$ ipython --no-banner

In [1]: import numpy as np

In [2]: np.set_printoptions(precision=3, suppress=True, linewidth=140, sign=" ")

In [3]: E = np.load("sample0.npy")

In [4]: print(E)
[[ 1  1 -2 -1  1  0  2  1  1  0]
 [ 1  1 -2 -1  1  0  2  1  1  0]
 [-2 -2  4  2 -2  0 -4 -2 -2  0]
 [-1 -1  2  1 -1  0 -2 -1 -1  0]
 [ 1  1 -2 -1  1  0  2  1  1  0]
 [ 0  0  0  0  0  0  0  0  0  0]
 [ 2  2 -4 -2  2  0  4  2  2  0]
 [ 1  1 -2 -1  1  0  2  1  1  0]
 [ 1  1 -2 -1  1  0  2  1  1  0]
 [ 0  0  0  0  0  0  0  0  0  0]]

In [5]: # 3 blocks once reordered

In [6]: print(round(np.abs(np.linalg.eigvals(E)).max(), 3))
14.0

In [7]: print((E + E.T) / 2)
[[ 1.  1. -2. -1.  1.  0.  2.  1.  1.  0.]
 [ 1.  1. -2. -1.  1.  0.  2.  1.  1.  0.]
 [-2. -2.  4.  2. -2.  0. -4. -2. -2.  0.]
 [-1. -1.  2.  1. -1.  0. -2. -1. -1.  0.]
 [ 1.  1. -2. -1.  1.  0.  2.  1.  1.  0.]
 [ 0.  0.  0.  0.  0.  0.  0.  0.  0.  0.]
 [ 2.  2. -4. -2.  2.  0.  4.  2.  2.  0.]
 [ 1.  1. -2. -1.  1.  0.  2.  1.  1.  0.]
 [ 1.  1. -2. -1.  1.  0.  2.  1.  1.  0.]
 [ 0.  0.  0.  0.  0.  0.  0.  0.  0.  0.]]

In [8]: U, sig, Vt = np.linalg.svd(E)

In [9]: print(np.argmax(sig[:-1] / (sig[1:] + 1e-6)) + 1)
1

In [10]: other = U[:, :1] @ np.diag(sig[:1]) @ Vt[:1]

In [11]: print(round(np.abs(E - other).max(), 3))
0.0

In [12]: ev, V = np.linalg.eigh(E)

In [13]: print(np.round(ev.sum(), 3), np.trace(E))
14.0 14

In [14]: print(np.round(np.linalg.svd(E, compute_uv=False), 3) + 0)
[ 14.   0.   0.   0.   0.   0.   0.   0.   0.   0.]

In [15]: print(np.round(np.linalg.eigvalsh(E @ E), 3) + 0)
[   0.    0.    0.    0.    0.    0.    0.    0.    0.  196.]

In [16]: print(np.linalg.eigvalsh(E + 5 * np.eye(10)))
[  5.   5.   5.   5.   5.   5.   5.   5.   5.  19.]

In [17]: data = np.loadtxt("block9.csv", delimiter=",")

In [18]: print(data)
[[-3.387  2.73   2.405  1.433]
 [-4.845  2.858  3.568  1.823]
 [ 0.158 -3.824 -0.732 -0.889]
 [-1.395 -5.362  0.253 -0.882]
 [-1.513 -5.125  0.267 -0.58 ]
 [-1.769 -1.316  0.941 -0.003]
 [ 3.184  1.166 -1.904 -0.593]
 [-3.781  1.013  2.708  1.212]
 [ 3.64  -6.33  -3.267 -1.93 ]
 [-2.623  5.995  2.486  1.759]
 [-2.071  2.22   1.766  1.035]
 [-0.928  1.915  0.857  0.741]
 [-1.103  0.364  0.885  0.3  ]
 [ 1.363 -0.341 -0.9   -0.468]
 [-0.144  0.008 -0.097  0.048]
 [-2.575  5.803  2.328  1.824]
 [ 2.42   3.005 -1.033  0.155]
 [ 1.364  5.198 -0.257  0.695]
 [ 0.49   1.434 -0.256  0.225]
 [-4.123  4.811  3.53   1.943]
 [-1.498  3.957  1.6    1.128]
 [-1.544  3.936  1.537  1.163]
 [ 3.094  1.145 -1.989 -0.727]
 [-1.601  3.941  1.71   1.248]
 [-4.843  2.988  3.438  1.502]
 [ 0.783 -1.996 -0.615 -0.786]
 [-2.163  2.245  1.68   0.997]
 [ 0.744 -1.893 -0.656 -0.568]
 [ 0.017 -0.024 -0.072 -0.05 ]]

In [19]: rank = np.linalg.matrix_rank(E)

In [20]: print(rank)
1

In [21]: N = np.linalg.svd(E)[2][rank:].T

In [22]: print([int(np.linalg.matrix_rank(E[:i])) for i in range(1, len(E) + 1)])
[1, 1, 1, 1, 1, 1, 1, 1, 1, 1]

In [23]: print([int(np.linalg.matrix_rank(E[:, :j + 1])) for j in range(10)])
[1, 1, 1, 1, 1, 1, 1, 1, 1, 1]

In [24]: print(np.allclose(E @ N, 0))
True

In [25]: print(N.shape)
(10, 9)

In [26]: print([int(np.linalg.matrix_rank(np.delete(E, i, axis=0))) for i in range(10)])
[1, 1, 1, 1, 1, 1, 1, 1, 1, 1]
